$ ipython --no-banner

In [1]: import numpy as np

In [2]: from numpy import linalg as LA

In [3]: np.set_printoptions(precision=2, suppress=True, linewidth=140, legacy="1.25")

In [4]: m1 = np.load("arr.npy")

In [5]: m1
Out[5]: 
array([[1, 0, 0, 0, 0, 0, 0],
       [0, 0, 0, 0, 0, 0, 1],
       [0, 0, 0, 0, 1, 0, 0],
       [0, 0, 0, 1, 0, 0, 0],
       [0, 0, 1, 0, 0, 0, 0],
       [0, 1, 0, 0, 0, 0, 0],
       [0, 0, 0, 0, 0, 1, 0]])

In [6]: G = m1.T @ m1

In [7]: G
Out[7]: 
array([[1, 0, 0, 0, 0, 0, 0],
       [0, 1, 0, 0, 0, 0, 0],
       [0, 0, 1, 0, 0, 0, 0],
       [0, 0, 0, 1, 0, 0, 0],
       [0, 0, 0, 0, 1, 0, 0],
       [0, 0, 0, 0, 0, 1, 0],
       [0, 0, 0, 0, 0, 0, 1]])

In [8]: np.allclose(G, G.T)
Out[8]: True

In [9]: (m1 @ m1.T).shape
Out[9]: (7, 7)

In [10]: LA.eigvalsh(G)[::-1]
Out[10]: array([1., 1., 1., 1., 1., 1., 1.])

In [11]: x0 = np.array([3, 4, 5, -5, -4, -2, -5])

In [12]: round(float(LA.det(m1)), 2)
Out[12]: -1.0

In [13]: m1.T @ (m1 @ x0)
Out[13]: array([ 3,  4,  5, -5, -4, -2, -5])

In [14]: 7 - LA.matrix_rank(m1 - np.eye(7), tol=1e-8)
Out[14]: 4

In [15]: np.flatnonzero(LA.matrix_power((m1 != 0) + (m1.T != 0) + np.eye(7), 7)[4])
Out[15]: array([2, 4])

In [16]: np.sort(LA.eigvals(m1).real)
Out[16]: array([-1. , -0.5, -0.5,  1. ,  1. ,  1. ,  1. ])

In [17]: rng = np.random.default_rng(83)

In [18]: lab = rng.permutation(7)

In [19]: lab
Out[19]: array([4, 6, 0, 1, 5, 3, 2])

In [20]: A2 = m1[lab][:, lab]

In [21]: np.round(LA.det(A2), 2), round(LA.det(m1[lab]), 2)
Out[21]: (-1.0, -1.0)

In [22]: A2
Out[22]: 
array([[0, 0, 0, 0, 0, 0, 1],
       [0, 0, 0, 0, 1, 0, 0],
       [0, 0, 1, 0, 0, 0, 0],
       [0, 1, 0, 0, 0, 0, 0],
       [0, 0, 0, 1, 0, 0, 0],
       [0, 0, 0, 0, 0, 1, 0],
       [1, 0, 0, 0, 0, 0, 0]])

In [23]: F = np.loadtxt("sample13.csv", delimiter=",")

In [24]: F
Out[24]: 
array([[ 0.35, -0.16, -0.1 ,  2.6 ,  1.43, -0.05, -0.17],
       [ 1.59,  0.46, -1.35, -1.03,  1.4 ,  1.08, -0.51],
       [-0.18, -1.94,  1.1 , -0.89,  1.62, -0.13,  0.76],
       [-0.88, -0.56,  0.33, -0.2 ,  0.21,  0.17, -2.77],
       [-1.23,  1.93,  0.32, -0.55,  1.51, -1.03,  0.13],
       [-1.23,  0.44,  0.52,  0.23,  0.12,  2.58,  0.52],
       [-1.59, -0.89, -2.34,  0.01,  0.15, -0.22,  0.41]])

In [25]: A2 = F / np.sqrt((F ** 2).mean(axis=1, keepdims=True))

In [26]: LA.norm(A2, axis=1)
Out[26]: array([2.65, 2.65, 2.65, 2.65, 2.65, 2.65, 2.65])

In [27]: LA.matrix_rank(A2) == LA.matrix_rank(F)
Out[27]: True

In [28]: LA.matrix_rank(F - F.mean(axis=1, keepdims=True))
Out[28]: 6

In [29]: lab = rng.permutation(7)

In [30]: A2 = F[:, lab] * rng.choice([-1, 1], 7)

In [31]: A2
Out[31]: 
array([[ 0.1 , -0.16, -0.35,  0.05,  0.17, -1.43,  2.6 ],
       [ 1.35,  0.46, -1.59, -1.08,  0.51, -1.4 , -1.03],
       [-1.1 , -1.94,  0.18,  0.13, -0.76, -1.62, -0.89],
       [-0.33, -0.56,  0.88, -0.17,  2.77, -0.21, -0.2 ],
       [-0.32,  1.93,  1.23,  1.03, -0.13, -1.51, -0.55],
       [-0.52,  0.44,  1.23, -2.58, -0.52, -0.12,  0.23],
       [ 2.34, -0.89,  1.59,  0.22, -0.41, -0.15,  0.01]])

In [32]: Uu, _, Vt = LA.svd(F.T @ A2)

In [33]: np.round(LA.lstsq(F, A2)[0], 2) + 0
Out[33]: 
array([[ 0.,  0., -1.,  0.,  0.,  0.,  0.],
       [ 0.,  1.,  0.,  0.,  0.,  0.,  0.],
       [-1.,  0.,  0.,  0.,  0.,  0.,  0.],
       [ 0.,  0.,  0.,  0.,  0.,  0.,  1.],
       [ 0.,  0.,  0.,  0.,  0., -1.,  0.],
       [ 0.,  0.,  0., -1.,  0.,  0.,  0.],
       [ 0.,  0.,  0.,  0., -1.,  0.,  0.]])

In [34]: lab
Out[34]: array([2, 1, 0, 5, 6, 4, 3])
